$ python -q
>>> import numpy as np
>>> np.set_printoptions(precision=3, suppress=True, linewidth=200, legacy="1.25")
>>> def tidy(a):
...     return np.round(a, 3) + 0
... 
>>> rng = np.random.default_rng(78)
>>> ang = np.sort(rng.uniform(-2, 2, 30))
>>> mat = np.c_[ang, ang ** 2, ang ** 3] @ np.array([[3, 2, 3, 1, 2], [3, 0, 2, 0, 2], [2, 2, 2, 0, 0]])
>>> tidy(mat)
array([[ -4.844, -10.453,  -7.228,  -1.544,   1.681],
       [ -2.208,  -4.544,  -3.341,  -1.065,   0.138],
       [ -2.021,  -4.056,  -3.035,  -1.007,   0.014],
       [ -1.578,  -2.834,  -2.275,  -0.835,  -0.276],
       [ -1.353,  -2.191,  -1.872,  -0.721,  -0.402],
       [ -1.322,  -2.103,  -1.817,  -0.703,  -0.417],
       [ -1.016,  -1.288,  -1.277,  -0.511,  -0.5  ],
       [ -0.972,  -1.185,  -1.203,  -0.481,  -0.499],
       [ -0.809,  -0.856,  -0.95 ,  -0.375,  -0.469],
       [ -0.726,  -0.717,  -0.831,  -0.325,  -0.438],
       [ -0.63 ,  -0.578,  -0.703,  -0.27 ,  -0.394],
       [ -0.261,  -0.193,  -0.27 ,  -0.096,  -0.173],
       [ -0.208,  -0.15 ,  -0.214,  -0.075,  -0.138],
       [  0.007,   0.005,   0.007,   0.002,   0.005],
       [  0.234,   0.146,   0.229,   0.072,   0.155],
       [  0.237,   0.148,   0.232,   0.073,   0.158],
       [  1.111,   0.6  ,   1.033,   0.278,   0.712],
       [  1.352,   0.715,   1.247,   0.323,   0.856],
       [  2.598,   1.296,   2.335,   0.513,   1.552],
       [  4.183,   2.051,   3.703,   0.693,   2.345],
       [  5.826,   2.867,   5.12 ,   0.84 ,   3.093],
       [  6.019,   2.966,   5.286,   0.856,   3.177],
       [ 14.406,   7.602,  12.587,   1.349,   6.334],
       [ 15.59 ,   8.301,  13.627,   1.401,   6.727],
       [ 17.367,   9.366,  15.191,   1.475,   7.3  ],
       [ 19.528,  10.685,  17.1  ,   1.558,   7.973],
       [ 20.697,  11.408,  18.134,   1.601,   8.328],
       [ 22.411,  12.479,  19.654,   1.661,   8.836],
       [ 23.724,  13.307,  20.82 ,   1.704,   9.217],
       [ 24.731,  13.947,  21.715,   1.737,   9.505]])
>>> [round(float(x), 3) for x in np.linalg.svd(mat, compute_uv=False)[:3]]
[87.719, 9.906, 2.095]
>>> np.linalg.cond(mat) > 100
True
>>> ang = np.deg2rad(72)
>>> W0 = np.eye(10)
>>> W0[np.ix_([3, 0], [3, 0])] = [[np.cos(ang), -np.sin(ang)], [np.sin(ang), np.cos(ang)]]
>>> tidy(W0)
array([[ 0.309,  0.   ,  0.   ,  0.951,  0.   ,  0.   ,  0.   ,  0.   ,  0.   ,  0.   ],
       [ 0.   ,  1.   ,  0.   ,  0.   ,  0.   ,  0.   ,  0.   ,  0.   ,  0.   ,  0.   ],
       [ 0.   ,  0.   ,  1.   ,  0.   ,  0.   ,  0.   ,  0.   ,  0.   ,  0.   ,  0.   ],
       [-0.951,  0.   ,  0.   ,  0.309,  0.   ,  0.   ,  0.   ,  0.   ,  0.   ,  0.   ],
       [ 0.   ,  0.   ,  0.   ,  0.   ,  1.   ,  0.   ,  0.   ,  0.   ,  0.   ,  0.   ],
       [ 0.   ,  0.   ,  0.   ,  0.   ,  0.   ,  1.   ,  0.   ,  0.   ,  0.   ,  0.   ],
       [ 0.   ,  0.   ,  0.   ,  0.   ,  0.   ,  0.   ,  1.   ,  0.   ,  0.   ,  0.   ],
       [ 0.   ,  0.   ,  0.   ,  0.   ,  0.   ,  0.   ,  0.   ,  1.   ,  0.   ,  0.   ],
       [ 0.   ,  0.   ,  0.   ,  0.   ,  0.   ,  0.   ,  0.   ,  0.   ,  1.   ,  0.   ],
       [ 0.   ,  0.   ,  0.   ,  0.   ,  0.   ,  0.   ,  0.   ,  0.   ,  0.   ,  1.   ]])
>>> print(tidy(W0 @ W0.T))
[[1. 0. 0. 0. 0. 0. 0. 0. 0. 0.]
 [0. 1. 0. 0. 0. 0. 0. 0. 0. 0.]
 [0. 0. 1. 0. 0. 0. 0. 0. 0. 0.]
 [0. 0. 0. 1. 0. 0. 0. 0. 0. 0.]
 [0. 0. 0. 0. 1. 0. 0. 0. 0. 0.]
 [0. 0. 0. 0. 0. 1. 0. 0. 0. 0.]
 [0. 0. 0. 0. 0. 0. 1. 0. 0. 0.]
 [0. 0. 0. 0. 0. 0. 0. 1. 0. 0.]
 [0. 0. 0. 0. 0. 0. 0. 0. 1. 0.]
 [0. 0. 0. 0. 0. 0. 0. 0. 0. 1.]]
>>> print(tidy(W0.T @ W0))
[[1. 0. 0. 0. 0. 0. 0. 0. 0. 0.]
 [0. 1. 0. 0. 0. 0. 0. 0. 0. 0.]
 [0. 0. 1. 0. 0. 0. 0. 0. 0. 0.]
 [0. 0. 0. 1. 0. 0. 0. 0. 0. 0.]
 [0. 0. 0. 0. 1. 0. 0. 0. 0. 0.]
 [0. 0. 0. 0. 0. 1. 0. 0. 0. 0.]
 [0. 0. 0. 0. 0. 0. 1. 0. 0. 0.]
 [0. 0. 0. 0. 0. 0. 0. 1. 0. 0.]
 [0. 0. 0. 0. 0. 0. 0. 0. 1. 0.]
 [0. 0. 0. 0. 0. 0. 0. 0. 0. 1.]]
>>> tidy(np.linalg.pinv(W0))
array([[ 0.309,  0.   ,  0.   , -0.951,  0.   ,  0.   ,  0.   ,  0.   ,  0.   ,  0.   ],
       [ 0.   ,  1.   ,  0.   ,  0.   ,  0.   ,  0.   ,  0.   ,  0.   ,  0.   ,  0.   ],
       [ 0.   ,  0.   ,  1.   ,  0.   ,  0.   ,  0.   ,  0.   ,  0.   ,  0.   ,  0.   ],
       [ 0.951,  0.   ,  0.   ,  0.309,  0.   ,  0.   ,  0.   ,  0.   ,  0.   ,  0.   ],
       [ 0.   ,  0.   ,  0.   ,  0.   ,  1.   ,  0.   ,  0.   ,  0.   ,  0.   ,  0.   ],
       [ 0.   ,  0.   ,  0.   ,  0.   ,  0.   ,  1.   ,  0.   ,  0.   ,  0.   ,  0.   ],
       [ 0.   ,  0.   ,  0.   ,  0.   ,  0.   ,  0.   ,  1.   ,  0.   ,  0.   ,  0.   ],
       [ 0.   ,  0.   ,  0.   ,  0.   ,  0.   ,  0.   ,  0.   ,  1.   ,  0.   ,  0.   ],
       [ 0.   ,  0.   ,  0.   ,  0.   ,  0.   ,  0.   ,  0.   ,  0.   ,  1.   ,  0.   ],
       [ 0.   ,  0.   ,  0.   ,  0.   ,  0.   ,  0.   ,  0.   ,  0.   ,  0.   ,  1.   ]])
>>> tidy(np.linalg.norm(W0, axis=0))
array([1., 1., 1., 1., 1., 1., 1., 1., 1., 1.])
>>> W0[:, 6] @ W0[:, 2]
0.0
>>> tidy((W0 + W0.T) / 2)
array([[0.309, 0.   , 0.   , 0.   , 0.   , 0.   , 0.   , 0.   , 0.   , 0.   ],
       [0.   , 1.   , 0.   , 0.   , 0.   , 0.   , 0.   , 0.   , 0.   , 0.   ],
       [0.   , 0.   , 1.   , 0.   , 0.   , 0.   , 0.   , 0.   , 0.   , 0.   ],
       [0.   , 0.   , 0.   , 0.309, 0.   , 0.   , 0.   , 0.   , 0.   , 0.   ],
       [0.   , 0.   , 0.   , 0.   , 1.   , 0.   , 0.   , 0.   , 0.   , 0.   ],
       [0.   , 0.   , 0.   , 0.   , 0.   , 1.   , 0.   , 0.   , 0.   , 0.   ],
       [0.   , 0.   , 0.   , 0.   , 0.   , 0.   , 1.   , 0.   , 0.   , 0.   ],
       [0.   , 0.   , 0.   , 0.   , 0.   , 0.   , 0.   , 1.   , 0.   , 0.   ],
       [0.   , 0.   , 0.   , 0.   , 0.   , 0.   , 0.   , 0.   , 1.   , 0.   ],
       [0.   , 0.   , 0.   , 0.   , 0.   , 0.   , 0.   , 0.   , 0.   , 1.   ]])
>>> assert W0 == W0.T
Traceback (most recent call last):
  File "<python-input-19>", line 1, in <module>
    assert W0 == W0.T
           ^^^^^^^^^^
ValueError: The truth value of an array with more than one element is ambiguous. Use a.any() or a.all()
>>> tidy((W0 - W0.T) / 2)
array([[ 0.   ,  0.   ,  0.   ,  0.951,  0.   ,  0.   ,  0.   ,  0.   ,  0.   ,  0.   ],
       [ 0.   ,  0.   ,  0.   ,  0.   ,  0.   ,  0.   ,  0.   ,  0.   ,  0.   ,  0.   ],
       [ 0.   ,  0.   ,  0.   ,  0.   ,  0.   ,  0.   ,  0.   ,  0.   ,  0.   ,  0.   ],
       [-0.951,  0.   ,  0.   ,  0.   ,  0.   ,  0.   ,  0.   ,  0.   ,  0.   ,  0.   ],
       [ 0.   ,  0.   ,  0.   ,  0.   ,  0.   ,  0.   ,  0.   ,  0.   ,  0.   ,  0.   ],
       [ 0.   ,  0.   ,  0.   ,  0.   ,  0.   ,  0.   ,  0.   ,  0.   ,  0.   ,  0.   ],
       [ 0.   ,  0.   ,  0.   ,  0.   ,  0.   ,  0.   ,  0.   ,  0.   ,  0.   ,  0.   ],
       [ 0.   ,  0.   ,  0.   ,  0.   ,  0.   ,  0.   ,  0.   ,  0.   ,  0.   ,  0.   ],
       [ 0.   ,  0.   ,  0.   ,  0.   ,  0.   ,  0.   ,  0.   ,  0.   ,  0.   ,  0.   ],
       [ 0.   ,  0.   ,  0.   ,  0.   ,  0.   ,  0.   ,  0.   ,  0.   ,  0.   ,  0.   ]])
>>> print(np.allclose(W0, W0.T))
False
>>> tidy(np.abs(np.linalg.eigvals(W0)).max())
1.0
>>> np.linalg.determinant(W0)
Traceback (most recent call last):
  File "<python-input-23>", line 1, in <module>
    np.linalg.determinant(W0)
    ^^^^^^^^^^^^^^^^^^^^^
AttributeError: module 'numpy.linalg' has no attribute 'determinant'
